$ ipython --no-banner

In [1]: import numpy as np

In [2]: from numpy import linalg as LA

In [3]: np.set_printoptions(precision=1, suppress=True, linewidth=140, sign=" ")

In [4]: rng = np.random.default_rng(855)

In [5]: arr = rng.normal(size=(10, 6))

In [6]: arr = 20 * arr / LA.norm(arr, axis=1, keepdims=True)

In [7]: arr
Out[7]: 
array([[-11.6, -12.8,   7.6,   6.1,  -1.4,   1.5],
       [  8.8,  11.6,  12.7,   4.2,   3. ,  -0.7],
       [ -7.1,   8.3,  14.2,   8.5,   2.4,   0.7],
       [ 13.5,  -8.9,   2.1,   5.3,  -8.8,   5.4],
       [  4.9, -13.6,  -2.3,  10.3,  -1.7,  -8.9],
       [-15. ,  -0.4,  -9.8,   5.7,  -4.9,  -4.8],
       [ -8.1, -15.7,   1. ,  -9. ,   0.2,   2.7],
       [  8.3,   9.3,   0.9,   5.8,  10.7,   9.8],
       [  2.5,  -5.9, -11.7,  -0.3,  -3.5,  14.5],
       [ 10.5,   6.8,  -3.9,  -1.3, -15. ,  -1.3]])

In [8]: P = arr @ LA.solve(arr.T @ arr, arr.T)

In [9]: np.diag(P)
Out[9]: array([ 0.5,  0.3,  0.6,  0.6,  0.8,  0.7,  0.5,  0.6,  0.7,  0.7])

In [10]: print(P.round(1) + 0)
[[ 0.5  0.   0.3  0.2  0.1  0.1  0.2 -0.1  0.1 -0.1]
 [ 0.   0.3  0.2  0.1  0.  -0.2 -0.2  0.1 -0.2  0.1]
 [ 0.3  0.2  0.6  0.  -0.2  0.1 -0.1  0.1 -0.1  0. ]
 [ 0.2  0.1  0.   0.6  0.2 -0.2  0.   0.   0.2  0.3]
 [ 0.1  0.  -0.2  0.2  0.8  0.1 -0.1  0.  -0.2 -0.1]
 [ 0.1 -0.2  0.1 -0.2  0.1  0.7 -0.2 -0.1  0.1  0.1]
 [ 0.2 -0.2 -0.1  0.  -0.1 -0.2  0.5 -0.2  0.  -0.2]
 [-0.1  0.1  0.1  0.   0.  -0.1 -0.2  0.6  0.3 -0.3]
 [ 0.1 -0.2 -0.1  0.2 -0.2  0.1  0.   0.3  0.7  0. ]
 [-0.1  0.1  0.   0.3 -0.1  0.1 -0.2 -0.3  0.   0.7]]

In [11]: print(LA.matrix_rank(np.eye(10) - P))
4

In [12]: Uu, s, Vh = LA.svd(P)

In [13]: V = Vh[:(s > 1e-8).sum()]

In [14]: x = P[7] + -3 * P[3] + rng.integers(2) * np.eye(10)[6]

In [15]: x.round(1) + 0
Out[15]: array([-0.7, -0.2,  0. , -1.7, -0.6,  0.5,  0.7,  0.6, -0.4, -1. ])

In [16]: print(round(float(LA.norm(x - V.T @ V @ x)), 1))
0.7

In [17]: LA.matrix_rank(np.vstack([P, x]))
Out[17]: np.int64(7)

In [18]: np.diag(V.T @ V)
Out[18]: array([ 0.5,  0.3,  0.6,  0.6,  0.8,  0.7,  0.5,  0.6,  0.7,  0.7])

In [19]: np.allclose(V.T @ V @ x, x)
Out[19]: False

In [20]: x = np.array([0, 0, -2, 2, 1, 1])

In [21]: target = arr @ x

In [22]: np.round(LA.lstsq(arr, target)[0], 1) + 0
Out[22]: array([ 0.,  0., -2.,  2.,  1.,  1.])

In [23]: target
Out[23]: array([ -3. , -14.6,  -8.3,   3. ,  14.5,  21.2, -17.1,  30.2,  34. , -11.2])

In [24]: np.round(LA.solve(arr.T @ arr, arr.T @ target), 1) + 0
Out[24]: array([ 0.,  0., -2.,  2.,  1.,  1.])

In [25]: target = target + 0.3 * rng.normal(size=10)

In [26]: target
Out[26]: array([ -3.2, -14.5,  -8.5,   2.6,  14.8,  21. , -17. ,  30.4,  34.3, -11. ])

In [27]: coef, *_ = LA.lstsq(arr, target)

In [28]: np.round(LA.norm(target - arr @ coef), 1)
Out[28]: np.float64(0.5)

In [29]: [round(float(LA.norm(LA.solve(arr.T @ arr + lam * np.eye(6), arr.T @ target))), 2) for lam in (0, 1, 10, 100)]
Out[29]: [3.17, 3.16, 3.08, 2.42]
